In [1]: import numpy as np

In [2]: from numpy import linalg as LA

In [3]: np.set_printoptions(precision=2, suppress=True, linewidth=140, floatmode="fixed")

In [4]: def rd(a):
   ...:     return np.round(a, 2) + 0
   ...: 

In [5]: X = np.array([[2.0, -1.0, -2.0], [-2.0, 3.0, 4.0], [2.0, -1.0, -2.0]])

In [6]: U, s, VT = LA.svd(X)

In [7]: print(rd(s))
[6.74 1.26 0.00]

In [8]: print(np.argmax(s[:-1] / (s[1:] + 1e-6)) + 1)
2

In [9]: out = U[:, :2] @ np.diag(s[:2]) @ VT[:2]

In [10]: print(rd(out))
[[ 2.00 -1.00 -2.00]
 [-2.00  3.00  4.00]
 [ 2.00 -1.00 -2.00]]

In [11]: print(rd(LA.norm(X - out) / LA.norm(X)))
0.0

In [12]: print(LA.matrix_rank(X, rtol=0.05))
2

In [13]: print(LA.cond(out) > 100)
True

In [14]: gram = X.T @ X

In [15]: print(np.diag(gram))
[12.00 11.00 24.00]

In [16]: print(np.trace(gram), (X ** 2).sum())
47.0 47.0

In [17]: print(rd(LA.eigvalsh(gram)[::-1]))
[45.41  1.59  0.00]

In [18]: print(rd(LA.svd(X, compute_uv=False) ** 2))
[45.41  1.59  0.00]

In [19]: print(np.allclose(gram, gram.T))
True

In [20]: print(LA.matrix_rank(gram))
2

In [21]: r = LA.matrix_rank(X)

In [22]: print(r)
2

In [23]: null = LA.svd(X)[2][r:].T

In [24]: print([int(LA.matrix_rank(X[:, :j + 1])) for j in range(3)])
[1, 2, 2]

In [25]: print([int(LA.matrix_rank(X[:i])) for i in range(1, len(X) + 1)])
[1, 2, 2]

In [26]: print([int(LA.matrix_rank(np.delete(X, i, axis=0))) for i in range(3)])
[2, 1, 2]

In [27]: print(null.shape)
(3, 1)

In [28]: print(rd(LA.norm(X, 2) / LA.norm(X)))
0.98

In [29]: print(np.argsort(-LA.norm(X, axis=0).round(6), kind="stable")[:3])
[2 0 1]

In [30]: M = np.load("a.npy")

In [31]: print(M)
[[ 9 -9  6 -6 -9 -6 -3]
 [ 9 -9  6 -6 -9 -6 -3]
 [ 6 -6  4 -4 -6 -4 -2]
 [ 9 -9  6 -6 -9 -6 -3]
 [ 9 -9  6 -6 -9 -6 -3]]

In [32]: # looks like rank 1

In [33]: print([round(float(x), 2) for x in LA.svd(M, compute_uv=False)[:3]])
[40.0, 0.0, 0.0]

In [34]: print(LA.cond(M) > 100)
True

In [35]: print(LA.matrix_rank(M, rtol=0.1))
1

In [36]: data = np.array([[1, 2, -1, -2, 0, -2, 0, -1],
    ...:     [-1, -1, -2, -2, -2, 0, 2, 0],
    ...:     [-2, 0, 2, 2, -1, -2, -1, 0],
    ...:     [0, 1, 0, -1, 0, 2, 2, 2],
    ...:     [0, 1, 2, 0, -1, 1, 2, 0],
    ...:     [0, -1, 1, -2, 1, -1, -2, 0],
    ...:     [-1, -2, -1, -2, 0, -1, 0, 0]])

In [37]: data[:, 7] = 2 * data[:, 1]

In [38]: print(data)
[[ 1  2 -1 -2  0 -2  0  4]
 [-1 -1 -2 -2 -2  0  2 -2]
 [-2  0  2  2 -1 -2 -1  0]
 [ 0  1  0 -1  0  2  2  2]
 [ 0  1  2  0 -1  1  2  2]
 [ 0 -1  1 -2  1 -1 -2 -2]
 [-1 -2 -1 -2  0 -1  0 -4]]

In [39]: rng = np.random.default_rng(8867)

In [40]: out = data + rng.integers(-2, 3, (7, 5)) @ rng.integers(-2, 3, (5, 8))

In [41]: print(out)
[[  5  -4  -2   1   1  -1  -9   4]
 [  2 -11   2   8  -7   0  -2   1]
 [ -1 -10   3  11   1  -3  -7   7]
 [  1   3  -1  -8   2  11   3   1]
 [ -6  -1   2   3   5  -3  -1   7]
 [ -4  -1   4  -6   2   8   0  -1]
 [-11  -3   3  -1   4   1   3   2]]

In [42]: print(out - data)
[[  4  -6  -1   3   1   1  -9   0]
 [  3 -10   4  10  -5   0  -4   3]
 [  1 -10   1   9   2  -1  -6   7]
 [  1   2  -1  -7   2   9   1  -1]
 [ -6  -2   0   3   6  -4  -3   5]
 [ -4   0   3  -4   1   9   2   1]
 [-10  -1   4   1   4   2   3   6]]

In [43]: print(rd(LA.svd(out - data, compute_uv=False)))
[26.10 17.55 13.65  9.75  3.26  0.00  0.00]
